% python3 -q
>>> import numpy as np
>>> np.set_printoptions(precision=1, suppress=True, linewidth=120, floatmode="fixed")
>>> def tidy(a):
...     return np.round(a, 1) + 0
... 
>>> W0 = np.loadtxt("a.csv", delimiter=",")
>>> W0
array([[ 4.0,  5.0,  6.0,  7.0,  8.0,  9.0, 10.0, 11.0, 12.0, 13.0],
       [14.0, 15.0, 16.0, 17.0, 18.0, 19.0, 20.0, 21.0, 22.0, 23.0],
       [24.0, 25.0, 26.0, 27.0, 28.0, 29.0, 30.0, 31.0, 32.0, 33.0],
       [34.0, 35.0, 36.0, 37.0, 38.0, 39.0, 40.0, 41.0, 42.0, 43.0],
       [44.0, 45.0, 46.0, 47.0, 48.0, 49.0, 50.0, 51.0, 52.0, 53.0]])
>>> np.linalg.cond(W0) > 100
np.True_
>>> tidy(np.linalg.norm(W0, 2) / np.linalg.norm(W0))
np.float64(1.0)
>>> print(np.linalg.matrix_rank(W0, rtol=0.1))
1
>>> np.argsort(-np.linalg.norm(W0, axis=0).round(6), kind="stable")[:3]
array([9, 8, 7])
>>> other = W0 / np.linalg.norm(W0, axis=1)
Traceback (most recent call last):
  File "<python-input-9>", line 1, in <module>
    other = W0 / np.linalg.norm(W0, axis=1)
            ~~~^~~~~~~~~~~~~~~~~~~~~~~~~~~~
ValueError: operands could not be broadcast together with shapes (5,10) (5,) 
>>> other = W0 / np.linalg.norm(W0, axis=1, keepdims=True)
>>> C2 = other @ other.T
>>> (np.abs(C2) > 0.9).astype(int)
array([[1, 1, 1, 1, 1],
       [1, 1, 1, 1, 1],
       [1, 1, 1, 1, 1],
       [1, 1, 1, 1, 1],
       [1, 1, 1, 1, 1]])
>>> print(np.argwhere(np.triu(np.abs(C2) > 0.95, 1)))
[[0 1]
 [0 2]
 [0 3]
 [0 4]
 [1 2]
 [1 3]
 [1 4]
 [2 3]
 [2 4]
 [3 4]]
>>> tidy(C2)
array([[1.0, 1.0, 1.0, 1.0, 1.0],
       [1.0, 1.0, 1.0, 1.0, 1.0],
       [1.0, 1.0, 1.0, 1.0, 1.0],
       [1.0, 1.0, 1.0, 1.0, 1.0],
       [1.0, 1.0, 1.0, 1.0, 1.0]])
>>> tidy(np.degrees(np.arccos(np.clip(C2[0, 4], -1, 1))))
np.float64(15.3)
>>> r = np.linalg.matrix_rank(W0)
>>> print(r)
2
>>> ns = np.linalg.svd(W0)[2][r:].T
>>> np.allclose(W0 @ ns, 0)
True
>>> A = np.load("block10.npy")
>>> print(A)
[[ 0.8 -0.6 -0.7  0.2  0.2  0.3 -0.3 -0.1 -1.5  1.0 -1.1]
 [ 1.0  0.2 -0.4  1.5 -0.4 -1.2 -1.9  0.1 -1.3  1.6  1.5]
 [ 0.0  1.3  0.8  0.9 -0.2 -1.5  0.8  0.8  0.6 -0.5  1.8]
 [ 0.5 -0.4 -1.1 -0.4  1.0 -0.5  1.5  0.8  0.7 -0.2  0.5]
 [-0.3  0.6  0.3  2.4  1.0  0.4 -0.9 -1.9  0.7 -0.6 -0.3]
 [-0.3 -0.8 -0.5  0.8 -0.1  0.1  0.8 -0.8  0.3 -0.8  0.4]
 [ 0.1  1.3  0.8  1.0 -0.1 -1.3  1.0  0.7  0.6 -0.5  1.8]
 [ 1.6  0.0  0.7  0.3 -0.4 -0.2  1.6  0.2  0.2 -0.6 -0.1]]
>>> th = np.radians(60)
>>> Rm = np.eye(11)
>>> Rm[7, 7] = Rm[8, 8] = np.cos(th)
>>> Rm[7, 8], Rm[8, 7] = -np.sin(th), np.sin(th)
>>> tidy(Rm)
array([[ 1.0,  0.0,  0.0,  0.0,  0.0,  0.0,  0.0,  0.0,  0.0,  0.0,  0.0],
       [ 0.0,  1.0,  0.0,  0.0,  0.0,  0.0,  0.0,  0.0,  0.0,  0.0,  0.0],
       [ 0.0,  0.0,  1.0,  0.0,  0.0,  0.0,  0.0,  0.0,  0.0,  0.0,  0.0],
       [ 0.0,  0.0,  0.0,  1.0,  0.0,  0.0,  0.0,  0.0,  0.0,  0.0,  0.0],
       [ 0.0,  0.0,  0.0,  0.0,  1.0,  0.0,  0.0,  0.0,  0.0,  0.0,  0.0],
       [ 0.0,  0.0,  0.0,  0.0,  0.0,  1.0,  0.0,  0.0,  0.0,  0.0,  0.0],
       [ 0.0,  0.0,  0.0,  0.0,  0.0,  0.0,  1.0,  0.0,  0.0,  0.0,  0.0],
       [ 0.0,  0.0,  0.0,  0.0,  0.0,  0.0,  0.0,  0.5, -0.9,  0.0,  0.0],
       [ 0.0,  0.0,  0.0,  0.0,  0.0,  0.0,  0.0,  0.9,  0.5,  0.0,  0.0],
       [ 0.0,  0.0,  0.0,  0.0,  0.0,  0.0,  0.0,  0.0,  0.0,  1.0,  0.0],
       [ 0.0,  0.0,  0.0,  0.0,  0.0,  0.0,  0.0,  0.0,  0.0,  0.0,  1.0]])
>>> other = A @ Rm.T
>>> np.allclose(np.linalg.norm(A, axis=1), np.linalg.norm(other, axis=1))
True
>>> tidy(np.abs(other - A).max(axis=0))
array([0.0, 0.0, 0.0, 0.0, 0.0, 0.0, 0.0, 1.3, 2.0, 0.0, 0.0])
>>> tidy(np.linalg.det(Rm)), np.trace(Rm)
(np.float64(1.0), np.float64(10.0))
>>> print(tidy(other))
[[ 0.8 -0.6 -0.7  0.2  0.2  0.3 -0.3  1.2 -0.8  1.0 -1.1]
 [ 1.0  0.2 -0.4  1.5 -0.4 -1.2 -1.9  1.2 -0.6  1.6  1.5]
 [ 0.0  1.3  0.8  0.9 -0.2 -1.5  0.8 -0.1  1.0 -0.5  1.8]
 [ 0.5 -0.4 -1.1 -0.4  1.0 -0.5  1.5 -0.2  1.0 -0.2  0.5]
 [-0.3  0.6  0.3  2.4  1.0  0.4 -0.9 -1.6 -1.3 -0.6 -0.3]
 [-0.3 -0.8 -0.5  0.8 -0.1  0.1  0.8 -0.7 -0.5 -0.8  0.4]
 [ 0.1  1.3  0.8  1.0 -0.1 -1.3  1.0 -0.2  0.9 -0.5  1.8]
 [ 1.6  0.0  0.7  0.3 -0.4 -0.2  1.6 -0.1  0.3 -0.6 -0.1]]
